$ python -q
>>> import numpy as np
>>> np.set_printoptions(precision=2, suppress=True, linewidth=100, legacy="1.25")
>>> mat = np.load("sample19.npy")
>>> mat
array([[ 3,  1,  0],
       [ 6,  1,  3],
       [ 8,  1,  5],
       [ 8,  2,  6],
       [ 9,  4,  6],
       [11,  5,  9],
       [12,  8, 12],
       [13,  9, 12],
       [14, 11, 13],
       [17, 12, 14],
       [19, 15, 17],
       [19, 16, 19]])
>>> Z = mat[[2, 5]].astype(float)
>>> for _ in range(6):
...     lab = np.linalg.norm(mat[:, None] - Z, axis=-1).argmin(axis=1)
...     Z = np.array([mat[lab == j].mean(axis=0) for j in range(2)])
... 
>>> lab
array([0, 0, 0, 0, 0, 0, 1, 1, 1, 1, 1, 1])
>>> np.bincount(lab)
array([6, 6])
>>> np.abs(Z[1] - Z[0]).argmax()
2
>>> lab = mat[:, 1] > np.median(mat[:, 1])
>>> u = mat[lab].mean(axis=0) - mat[~lab].mean(axis=0)
>>> lab.astype(int)
array([0, 0, 0, 0, 0, 0, 1, 1, 1, 1, 1, 1])
>>> J = np.loadtxt("out19.csv", delimiter=",")
>>> J
array([[ 0.31, -1.1 ,  0.3 , -1.  ,  0.6 , -0.5 ],
       [-0.77,  0.4 ,  1.3 , -0.1 ,  0.8 ,  0.8 ],
       [-0.51, -0.2 , -0.3 , -0.4 ,  1.1 ,  0.5 ],
       [-1.9 ,  1.5 ,  0.  , -1.7 ,  0.  ,  2.  ],
       [-0.86,  0.3 , -0.5 , -1.4 ,  1.1 ,  0.9 ],
       [ 0.21, -0.3 , -1.9 ,  0.8 , -1.2 , -0.2 ],
       [ 0.29,  0.1 ,  0.5 ,  0.  ,  0.7 , -0.3 ],
       [-1.25, -0.5 , -0.1 , -0.7 , -0.3 ,  1.3 ],
       [-0.84,  1.1 ,  0.5 , -2.7 , -1.2 ,  0.9 ],
       [ 1.46, -1.2 , -1.4 , -0.2 , -0.4 , -1.4 ],
       [ 1.21,  0.7 ,  0.8 , -0.1 ,  1.1 , -1.  ],
       [-0.62, -1.6 , -0.6 , -0.8 , -1.5 ,  0.6 ],
       [ 0.84,  0.2 ,  1.8 ,  0.1 , -1.  , -0.8 ],
       [ 0.97, -0.9 ,  0.  ,  0.8 ,  0.3 , -0.9 ],
       [ 1.2 , -0.4 ,  0.6 , -0.8 , -2.  , -1.  ],
       [ 0.69,  0.9 , -0.5 , -0.4 ,  0.4 , -0.6 ],
       [-0.52,  0.  , -0.9 ,  1.3 ,  1.2 ,  0.5 ],
       [ 0.45,  1.5 ,  0.2 ,  1.4 , -0.8 , -0.5 ],
       [-1.88, -0.5 ,  0.5 , -1.  ,  0.1 ,  1.7 ],
       [-1.31, -1.4 ,  1.3 ,  0.7 ,  0.2 ,  1.  ],
       [-0.37, -2.1 , -0.8 , -0.1 ,  1.  ,  0.4 ],
       [-0.28,  0.3 ,  0.3 ,  0.  ,  1.8 ,  0.3 ],
       [-0.35, -2.2 , -1.6 ,  0.  ,  0.3 ,  0.3 ],
       [-1.23,  0.1 , -0.3 , -0.8 , -0.7 ,  1.2 ],
       [ 0.42,  0.6 ,  1.8 , -0.3 , -1.3 , -0.4 ],
       [ 2.  , -0.3 , -0.7 ,  0.8 , -0.1 , -2.  ],
       [ 1.45,  0.8 ,  0.4 ,  0.3 ,  0.  , -1.5 ],
       [ 0.89,  0.3 ,  0.7 , -0.5 , -0.5 , -1.  ],
       [ 1.64, -0.4 ,  0.5 ,  0.8 , -1.1 , -1.3 ],
       [-0.48,  0.8 ,  0.9 ,  0.7 , -0.7 ,  0.4 ],
       [ 0.21,  1.3 ,  0.4 ,  0.4 , -2.4 , -0.3 ],
       [-1.77,  0.5 ,  0.8 , -2.2 ,  0.6 ,  1.8 ]])
>>> q, vecs = np.linalg.qr(J[:, :3])[0], np.linalg.qr(J[:, 3:])[0]
>>> sigma = np.linalg.svd(q.T @ vecs, compute_uv=False)
>>> round(float(np.linalg.norm(q @ q.T - vecs @ vecs.T, 2)), 2)
1.0
>>> out = J / np.sqrt((J ** 2).mean(axis=1, keepdims=True))
>>> out[4]
array([-0.94,  0.33, -0.54, -1.52,  1.2 ,  0.98])
>>> lab = J[:, 3] > np.median(J[:, 3])
>>> u = J[lab].mean(axis=0) - J[~lab].mean(axis=0)
>>> np.argsort(-np.abs(u).round(6), kind="stable")
array([3, 5, 0, 4, 2, 1])
>>> round((((J - J.mean(axis=0)) @ u > 0) == lab).mean(), 2)
0.72
>>> C2 = np.cov(J, rowvar=False)
>>> np.polyfit(J[:, 3], J[:, 2], 1)
array([-0.11,  0.1 ])
>>> np.median(J, axis=0)
array([-0.04,  0.1 ,  0.3 , -0.1 ,  0.  ,  0.05])
>>> np.linalg.eigvalsh(C2)[::-1]
array([2.61, 1.38, 0.87, 0.55, 0.51, 0.01])
>>> np.argwhere(np.triu(np.abs(np.corrcoef(J.T)) > 0.8, 1))
array([[0, 5]])
>>> np.argsort(-J.std(axis=0).round(6), kind="stable")
array([0, 5, 4, 1, 3, 2])
>>> X = np.load("case9.npy")
>>> X
array([[ 1.02,  3.4 , -0.5 , -1.1 ],
       [-1.55, -0.9 ,  0.8 , -1.7 ],
       [-0.18, -0.9 ,  0.1 ,  0.1 ],
       [ 3.15,  0.3 , -1.6 , -0.3 ],
       [ 1.42,  0.2 , -0.7 , -1.1 ],
       [ 2.38,  0.8 , -1.2 , -0.1 ],
       [-3.57, -0.5 ,  1.8 ,  0.3 ],
       [-1.19,  1.2 ,  0.6 ,  0.5 ],
       [ 0.02,  1.6 ,  0.  ,  0.  ],
       [-1.55, -0.9 ,  0.8 , -0.1 ],
       [ 1.02, -0.7 , -0.5 , -0.5 ],
       [ 3.26,  0.9 , -1.6 , -0.2 ],
       [-0.39,  0.2 ,  0.2 ,  0.8 ],
       [ 1.14, -0.2 , -0.6 , -0.4 ],
       [ 3.21, -1.4 , -1.6 ,  0.1 ],
       [ 0.96,  0.5 , -0.5 ,  0.7 ],
       [-1.39,  1.8 ,  0.7 ,  0.6 ],
       [ 7.67,  0.1 , -3.8 ,  1.2 ],
       [-0.16, -1.8 ,  0.1 , -1.3 ],
       [-0.73,  0.9 ,  0.4 , -1.9 ],
       [ 3.02, -1.3 , -1.5 ,  1.  ],
       [-2.15, -0.1 ,  1.1 ,  0.8 ],
       [ 0.98, -0.5 , -0.5 , -0.8 ],
       [-0.82,  0.5 ,  0.4 ,  1.5 ],
       [-1.29, -1.1 ,  0.6 , -1.  ]])
>>> Xc = X - X.mean(axis=0)
>>> vecs = np.linalg.svd(Xc)[2][:3]
>>> out = Xc - Xc @ vecs.T @ vecs
>>> np.linalg.norm(out, axis=1).round(6).argmax()
24
>>> d = np.linalg.norm(X[:, None] - X[None], axis=-1)
>>> np.flatnonzero(d[15] < d.mean() / 2)
array([ 8, 10, 12, 13, 15])
>>> (d + 1e9 * np.eye(25)).round(6).argmin(axis=1)
array([ 8, 24, 12, 11, 13, 11, 21, 16,  7, 24, 22,  3, 23, 10, 20, 13,  7, 11, 24,  1, 14,  9, 10,
       12,  1])
>>> d.shape
(25, 25)
>>> rng = np.random.default_rng(748)
>>> lab = rng.permutation(4)
>>> out = X[:, lab] * rng.choice([-1, 1], 4)
>>> out
array([[-0.5 , -1.1 , -1.02,  3.4 ],
       [ 0.8 , -1.7 ,  1.55, -0.9 ],
       [ 0.1 ,  0.1 ,  0.18, -0.9 ],
       [-1.6 , -0.3 , -3.15,  0.3 ],
       [-0.7 , -1.1 , -1.42,  0.2 ],
       [-1.2 , -0.1 , -2.38,  0.8 ],
       [ 1.8 ,  0.3 ,  3.57, -0.5 ],
       [ 0.6 ,  0.5 ,  1.19,  1.2 ],
       [ 0.  ,  0.  , -0.02,  1.6 ],
       [ 0.8 , -0.1 ,  1.55, -0.9 ],
       [-0.5 , -0.5 , -1.02, -0.7 ],
       [-1.6 , -0.2 , -3.26,  0.9 ],
       [ 0.2 ,  0.8 ,  0.39,  0.2 ],
       [-0.6 , -0.4 , -1.14, -0.2 ],
       [-1.6 ,  0.1 , -3.21, -1.4 ],
       [-0.5 ,  0.7 , -0.96,  0.5 ],
       [ 0.7 ,  0.6 ,  1.39,  1.8 ],
       [-3.8 ,  1.2 , -7.67,  0.1 ],
       [ 0.1 , -1.3 ,  0.16, -1.8 ],
       [ 0.4 , -1.9 ,  0.73,  0.9 ],
       [-1.5 ,  1.  , -3.02, -1.3 ],
       [ 1.1 ,  0.8 ,  2.15, -0.1 ],
       [-0.5 , -0.8 , -0.98, -0.5 ],
       [ 0.4 ,  1.5 ,  0.82,  0.5 ],
       [ 0.6 , -1.  ,  1.29, -1.1 ]])
>>> left, _, Vh = np.linalg.svd(X.T @ out)
>>> np.round(np.linalg.lstsq(X, out)[0], 2) + 0
array([[ 0.,  0., -1.,  0.],
       [ 0.,  0.,  0.,  1.],
       [ 1.,  0.,  0.,  0.],
       [ 0.,  1.,  0.,  0.]])
>>> left, sigma, Vh = np.linalg.svd(X)
>>> sigma
array([13.26,  5.77,  4.42,  0.09])
>>> out = left[:, :3] @ np.diag(sigma[:3]) @ Vh[:3]
>>> round(float(np.linalg.norm(X - out) / np.linalg.norm(X)), 2)
0.01
>>> M = np.load("m.npy")
>>> M
array([[1.  , 0.5 , 0.25, 0.12],
       [0.5 , 1.  , 0.5 , 0.25],
       [0.25, 0.5 , 1.  , 0.5 ],
       [0.12, 0.25, 0.5 , 1.  ]])
>>> vec = np.array([5, 2, 4, 2])
>>> target = M @ vec
>>> target
array([7.24, 7.  , 7.25, 5.1 ])
>>> np.linalg.solve(M, target + M[:, 2])
array([5., 2., 5., 2.])
>>> vec = np.array([-3, -3, -2, 0])
>>> target = M @ vec
>>> beta, lr = np.zeros(4), 1 / np.linalg.norm(M, 2) ** 2
>>> for i in range(60):
...     beta -= lr * M.T @ (M @ beta - target)
...     if i % 10 == 0: print(i, round(np.linalg.norm(M @ beta - target), 2))
... 
0 1.73
10 0.19
20 0.09
30 0.05
40 0.03
50 0.02
>>> beta
array([-2.99, -3.02, -1.97, -0.02])
>>> np.round(np.linalg.cond(M), 2)
5.54
>>> (M - M.T) / 2
array([[0., 0., 0., 0.],
       [0., 0., 0., 0.],
       [0., 0., 0., 0.],
       [0., 0., 0., 0.]])
>>> assert M == M.T
Traceback (most recent call last):
  File "<python-input-62>", line 1, in <module>
    assert M == M.T
           ^^^^^^^^
ValueError: The truth value of an array with more than one element is ambiguous. Use a.any() or a.all()
>>> round(float(np.linalg.det(M)), 2)
0.42
>>> u = np.array([1, 2, 1, 0, 2, 1, 1, 1, 1, 0]) + 0.5
>>> A = np.eye(10) - 2 * np.outer(u, u) / (u @ u)
>>> A
array([[ 0.83, -0.28, -0.17, -0.06, -0.28, -0.17, -0.17, -0.17, -0.17, -0.06],
       [-0.28,  0.53, -0.28, -0.09, -0.47, -0.28, -0.28, -0.28, -0.28, -0.09],
       [-0.17, -0.28,  0.83, -0.06, -0.28, -0.17, -0.17, -0.17, -0.17, -0.06],
       [-0.06, -0.09, -0.06,  0.98, -0.09, -0.06, -0.06, -0.06, -0.06, -0.02],
       [-0.28, -0.47, -0.28, -0.09,  0.53, -0.28, -0.28, -0.28, -0.28, -0.09],
       [-0.17, -0.28, -0.17, -0.06, -0.28,  0.83, -0.17, -0.17, -0.17, -0.06],
       [-0.17, -0.28, -0.17, -0.06, -0.28, -0.17,  0.83, -0.17, -0.17, -0.06],
       [-0.17, -0.28, -0.17, -0.06, -0.28, -0.17, -0.17,  0.83, -0.17, -0.06],
       [-0.17, -0.28, -0.17, -0.06, -0.28, -0.17, -0.17, -0.17,  0.83, -0.06],
       [-0.06, -0.09, -0.06, -0.02, -0.09, -0.06, -0.06, -0.06, -0.06,  0.98]])
>>> u = np.array([0, 1, 5, 2, 0, 3, 1, 2, 0, 0])
>>> out = A + np.outer(u, np.eye(10)[0])
>>> round(np.linalg.det(out) / np.linalg.det(A), 2), round(1 + np.linalg.solve(A, u)[0], 2)
(-1.26, -1.26)
>>> np.linalg.matrix_rank(out - A)
1
>>> def softmax(z):
...     e = np.exp(z - z.max(axis=-1, keepdims=True))
...     return e / e.sum(axis=-1, keepdims=True)
... 
>>> np.round(softmax(10 * A[7]), 2) + 0
array([0., 0., 0., 0., 0., 0., 0., 1., 0., 0.])
>>> softmax(A[7] + -2)
array([0.09, 0.08, 0.09, 0.1 , 0.08, 0.09, 0.09, 0.23, 0.09, 0.1 ])
>>> softmax(A[7])
array([0.09, 0.08, 0.09, 0.1 , 0.08, 0.09, 0.09, 0.23, 0.09, 0.1 ])
>>> S = A @ A.T / np.sqrt(10)
>>> softmax(S)[7] @ A
array([-0.07, -0.19, -0.07,  0.04, -0.19, -0.07, -0.07, -0.04, -0.07,  0.04])
>>> softmax(S + np.triu(np.full(S.shape, -np.inf), 1))
array([[1.  , 0.  , 0.  , 0.  , 0.  , 0.  , 0.  , 0.  , 0.  , 0.  ],
       [0.42, 0.58, 0.  , 0.  , 0.  , 0.  , 0.  , 0.  , 0.  , 0.  ],
       [0.3 , 0.3 , 0.41, 0.  , 0.  , 0.  , 0.  , 0.  , 0.  , 0.  ],
       [0.23, 0.23, 0.23, 0.31, 0.  , 0.  , 0.  , 0.  , 0.  , 0.  ],
       [0.19, 0.19, 0.19, 0.19, 0.26, 0.  , 0.  , 0.  , 0.  , 0.  ],
       [0.16, 0.16, 0.16, 0.16, 0.16, 0.22, 0.  , 0.  , 0.  , 0.  ],
       [0.14, 0.14, 0.14, 0.14, 0.14, 0.14, 0.19, 0.  , 0.  , 0.  ],
       [0.12, 0.12, 0.12, 0.12, 0.12, 0.12, 0.12, 0.16, 0.  , 0.  ],
       [0.11, 0.11, 0.11, 0.11, 0.11, 0.11, 0.11, 0.11, 0.15, 0.  ],
       [0.1 , 0.1 , 0.1 , 0.1 , 0.1 , 0.1 , 0.1 , 0.1 , 0.1 , 0.13]])
>>> softmax(S).round(6).argmax(axis=1)
array([0, 1, 2, 3, 4, 5, 6, 7, 8, 9])
>>> softmax(S)
array([[0.13, 0.1 , 0.1 , 0.1 , 0.1 , 0.1 , 0.1 , 0.1 , 0.1 , 0.1 ],
       [0.1 , 0.13, 0.1 , 0.1 , 0.1 , 0.1 , 0.1 , 0.1 , 0.1 , 0.1 ],
       [0.1 , 0.1 , 0.13, 0.1 , 0.1 , 0.1 , 0.1 , 0.1 , 0.1 , 0.1 ],
       [0.1 , 0.1 , 0.1 , 0.13, 0.1 , 0.1 , 0.1 , 0.1 , 0.1 , 0.1 ],
       [0.1 , 0.1 , 0.1 , 0.1 , 0.13, 0.1 , 0.1 , 0.1 , 0.1 , 0.1 ],
       [0.1 , 0.1 , 0.1 , 0.1 , 0.1 , 0.13, 0.1 , 0.1 , 0.1 , 0.1 ],
       [0.1 , 0.1 , 0.1 , 0.1 , 0.1 , 0.1 , 0.13, 0.1 , 0.1 , 0.1 ],
       [0.1 , 0.1 , 0.1 , 0.1 , 0.1 , 0.1 , 0.1 , 0.13, 0.1 , 0.1 ],
       [0.1 , 0.1 , 0.1 , 0.1 , 0.1 , 0.1 , 0.1 , 0.1 , 0.13, 0.1 ],
       [0.1 , 0.1 , 0.1 , 0.1 , 0.1 , 0.1 , 0.1 , 0.1 , 0.1 , 0.13]])
>>> q, r_ = np.linalg.qr(X)
>>> q.shape, r_.shape
((25, 4), (4, 4))
>>> np.abs(np.diag(r_))
array([11.85,  5.77,  0.1 ,  4.41])
>>> q.round(2) + 0
array([[-0.09,  0.59, -0.06, -0.28],
       [ 0.13, -0.15, -0.26, -0.34],
       [ 0.02, -0.16, -0.11,  0.04],
       [-0.27,  0.04,  0.27, -0.13],
       [-0.12,  0.03, -0.08, -0.26],
       [-0.2 ,  0.13,  0.12, -0.07],
       [ 0.3 , -0.08, -0.18,  0.13],
       [ 0.1 ,  0.21, -0.05,  0.12],
       [ 0.  ,  0.28, -0.08,  0.  ],
       [ 0.13, -0.15, -0.26,  0.03],
       [-0.09, -0.12, -0.09, -0.11],
       [-0.28,  0.15, -0.26, -0.06],
       [ 0.03,  0.04, -0.05,  0.19],
       [-0.1 , -0.04,  0.3 , -0.13],
       [-0.27, -0.25, -0.04,  0.  ],
       [-0.08,  0.08,  0.21,  0.12],
       [ 0.12,  0.32, -0.04,  0.14],
       [-0.65, -0.01, -0.28,  0.22],
       [ 0.01, -0.31, -0.21, -0.26],
       [ 0.06,  0.16, -0.34, -0.4 ],
       [-0.25, -0.23, -0.08,  0.21],
       [ 0.18, -0.01, -0.26,  0.23],
       [-0.08, -0.09,  0.1 , -0.2 ],
       [ 0.07,  0.09,  0.09,  0.34],
       [ 0.11, -0.19,  0.42, -0.25]])
>>> evals, vecs = np.linalg.eigh(A)
>>> round(float(evals.sum()), 2), np.trace(A)
(8.0, 8.0)
>>> np.round(vecs.T @ A @ vecs, 2) + 0
array([[-1.,  0.,  0.,  0.,  0.,  0.,  0.,  0.,  0.,  0.],
       [ 0.,  1.,  0.,  0.,  0.,  0.,  0.,  0.,  0.,  0.],
       [ 0.,  0.,  1.,  0.,  0.,  0.,  0.,  0.,  0.,  0.],
       [ 0.,  0.,  0.,  1.,  0.,  0.,  0.,  0.,  0.,  0.],
       [ 0.,  0.,  0.,  0.,  1.,  0.,  0.,  0.,  0.,  0.],
       [ 0.,  0.,  0.,  0.,  0.,  1.,  0.,  0.,  0.,  0.],
       [ 0.,  0.,  0.,  0.,  0.,  0.,  1.,  0.,  0.,  0.],
       [ 0.,  0.,  0.,  0.,  0.,  0.,  0.,  1.,  0.,  0.],
       [ 0.,  0.,  0.,  0.,  0.,  0.,  0.,  0.,  1.,  0.],
       [ 0.,  0.,  0.,  0.,  0.,  0.,  0.,  0.,  0.,  1.]])
>>> vecs @ np.diag(evals) @ vecs.T
array([[ 0.83, -0.28, -0.17, -0.06, -0.28, -0.17, -0.17, -0.17, -0.17, -0.06],
       [-0.28,  0.53, -0.28, -0.09, -0.47, -0.28, -0.28, -0.28, -0.28, -0.09],
       [-0.17, -0.28,  0.83, -0.06, -0.28, -0.17, -0.17, -0.17, -0.17, -0.06],
       [-0.06, -0.09, -0.06,  0.98, -0.09, -0.06, -0.06, -0.06, -0.06, -0.02],
       [-0.28, -0.47, -0.28, -0.09,  0.53, -0.28, -0.28, -0.28, -0.28, -0.09],
       [-0.17, -0.28, -0.17, -0.06, -0.28,  0.83, -0.17, -0.17, -0.17, -0.06],
       [-0.17, -0.28, -0.17, -0.06, -0.28, -0.17,  0.83, -0.17, -0.17, -0.06],
       [-0.17, -0.28, -0.17, -0.06, -0.28, -0.17, -0.17,  0.83, -0.17, -0.06],
       [-0.17, -0.28, -0.17, -0.06, -0.28, -0.17, -0.17, -0.17,  0.83, -0.06],
       [-0.06, -0.09, -0.06, -0.02, -0.09, -0.06, -0.06, -0.06, -0.06,  0.98]])
>>> q, r_ = np.linalg.qr(A)
>>> q.shape, r_.shape
((10, 10), (10, 10))
>>> r_.round(2) + 0
array([[-1.,  0.,  0.,  0.,  0.,  0.,  0.,  0.,  0.,  0.],
       [ 0., -1.,  0.,  0.,  0.,  0.,  0.,  0.,  0.,  0.],
       [ 0.,  0., -1.,  0.,  0.,  0.,  0.,  0.,  0.,  0.],
       [ 0.,  0.,  0., -1.,  0.,  0.,  0.,  0.,  0.,  0.],
       [ 0.,  0.,  0.,  0., -1.,  0.,  0.,  0.,  0.,  0.],
       [ 0.,  0.,  0.,  0.,  0., -1.,  0.,  0.,  0.,  0.],
       [ 0.,  0.,  0.,  0.,  0.,  0., -1.,  0.,  0.,  0.],
       [ 0.,  0.,  0.,  0.,  0.,  0.,  0., -1.,  0.,  0.],
       [ 0.,  0.,  0.,  0.,  0.,  0.,  0.,  0.,  1.,  0.],
       [ 0.,  0.,  0.,  0.,  0.,  0.,  0.,  0.,  0.,  1.]])
>>> np.abs(np.diag(r_))
array([1., 1., 1., 1., 1., 1., 1., 1., 1., 1.])
>>> q @ r_
array([[ 0.83, -0.28, -0.17, -0.06, -0.28, -0.17, -0.17, -0.17, -0.17, -0.06],
       [-0.28,  0.53, -0.28, -0.09, -0.47, -0.28, -0.28, -0.28, -0.28, -0.09],
       [-0.17, -0.28,  0.83, -0.06, -0.28, -0.17, -0.17, -0.17, -0.17, -0.06],
       [-0.06, -0.09, -0.06,  0.98, -0.09, -0.06, -0.06, -0.06, -0.06, -0.02],
       [-0.28, -0.47, -0.28, -0.09,  0.53, -0.28, -0.28, -0.28, -0.28, -0.09],
       [-0.17, -0.28, -0.17, -0.06, -0.28,  0.83, -0.17, -0.17, -0.17, -0.06],
       [-0.17, -0.28, -0.17, -0.06, -0.28, -0.17,  0.83, -0.17, -0.17, -0.06],
       [-0.17, -0.28, -0.17, -0.06, -0.28, -0.17, -0.17,  0.83, -0.17, -0.06],
       [-0.17, -0.28, -0.17, -0.06, -0.28, -0.17, -0.17, -0.17,  0.83, -0.06],
       [-0.06, -0.09, -0.06, -0.02, -0.09, -0.06, -0.06, -0.06, -0.06,  0.98]])
>>> np.allclose(r_.T @ r_, A.T @ A)
True
